$ ipython --no-banner

In [1]: import numpy as np

In [2]: from numpy import linalg as LA

In [3]: np.set_printoptions(precision=3, suppress=True, linewidth=100, sign=" ")

In [4]: def rd(a):
   ...:     return np.round(a, 3) + 0
   ...: 

In [5]: rng = np.random.default_rng(771)

In [6]: th = rng.uniform(0, 2 * np.pi, 12)

In [7]: O, _ = LA.qr(np.array([[-1.3, 1.0], [-0.3, 1.0], [0.8, 0.4]]))

In [8]: feats = 3 * np.c_[np.cos(th), np.sin(th)] @ O.T

In [9]: print(rd(feats))
[[ 2.349  0.236 -1.851]
 [ 2.053 -0.218 -2.177]
 [ 0.328 -1.652 -2.483]
 [-0.605 -2.031 -2.124]
 [-0.759 -2.07  -2.034]
 [-1.8   -2.115 -1.135]
 [ 2.323  0.187 -1.89 ]
 [-2.502 -0.565  1.556]
 [-1.202 -2.142 -1.722]
 [ 1.131  2.135  1.778]
 [ 2.402  0.336 -1.766]
 [-2.622 -1.175  0.861]]

In [10]: # looks like rank 2

In [11]: dist = LA.norm(feats[:, None] - feats[None], axis=-1)

In [12]: print(rd(LA.norm(feats, axis=1)))
[ 3.  3.  3.  3.  3.  3.  3.  3.  3.  3.  3.  3.]

In [13]: print(dist.mean(axis=1).argmax())
9

In [14]: print(dist[7].round(6).argsort(kind="stable")[:4])
[  7  11   5   8]

In [15]: print(rd(dist[7]))
[ 5.982  5.899  5.05   4.392  4.265  3.184  5.976  0.     3.863  4.532  5.991  0.933]

In [16]: print((dist + 1e9 * np.eye(12)).round(6).argmin(axis=1))
[  6   6   3   4   3   8   0  11   4  10   0   7]

In [17]: W2 = feats[[0, 2]].astype(float)

In [18]: for _ in range(3):
    ...:     idx = LA.norm(feats[:, None] - W2, axis=-1).argmin(axis=1)
    ...:     W2 = np.array([feats[idx == j].mean(axis=0) for j in range(2)])
    ...: 

In [19]: print(idx)
[ 0  0  1  1  1  1  0  1  1  0  0  1]

In [20]: print(rd(W2))
[[ 2.051  0.535 -1.181]
 [-1.309 -1.679 -1.011]]

In [21]: Xs = feats - feats.mean(axis=1)
---------------------------------------------------------------------------
ValueError                                Traceback (most recent call last)
Cell In[21], line 1
----> 1 Xs = feats - feats.mean(axis=1)

ValueError: operands could not be broadcast together with shapes (12,3) (12,) 

In [22]: Xs = feats - feats.mean(axis=0)

In [23]: left, sigma, Vt = LA.svd(Xs, full_matrices=False)

In [24]: print(rd(sigma))
[ 7.322  5.777  0.   ]

In [25]: print(np.searchsorted(np.cumsum(sigma ** 2) / (sigma ** 2).sum(), 0.9) + 1)
2

In [26]: print(rd(Vt[0] * np.sign(Vt[0, np.abs(Vt[0]).argmax()])))
[ 0.874  0.364 -0.323]

In [27]: print(np.abs(left[:, 0]).argmax())
11

In [28]: print(np.abs(Vt[0]).argmax())
0

In [29]: print(rd(Xs.mean(axis=0)))
[ 0.  0.  0.]

In [30]: print(rd((sigma ** 2).sum() ** 2 / (sigma ** 4).sum()))
1.897

In [31]: r = LA.matrix_rank(feats)

In [32]: print(r)
2

In [33]: null = LA.svd(feats)[2][r:].T

In [34]: print(rd(null @ null.T))
[[ 0.236 -0.338  0.256]
 [-0.338  0.486 -0.368]
 [ 0.256 -0.368  0.279]]

In [35]: print([int(LA.matrix_rank(feats[:, :j + 1])) for j in range(3)])
[1, 2, 2]
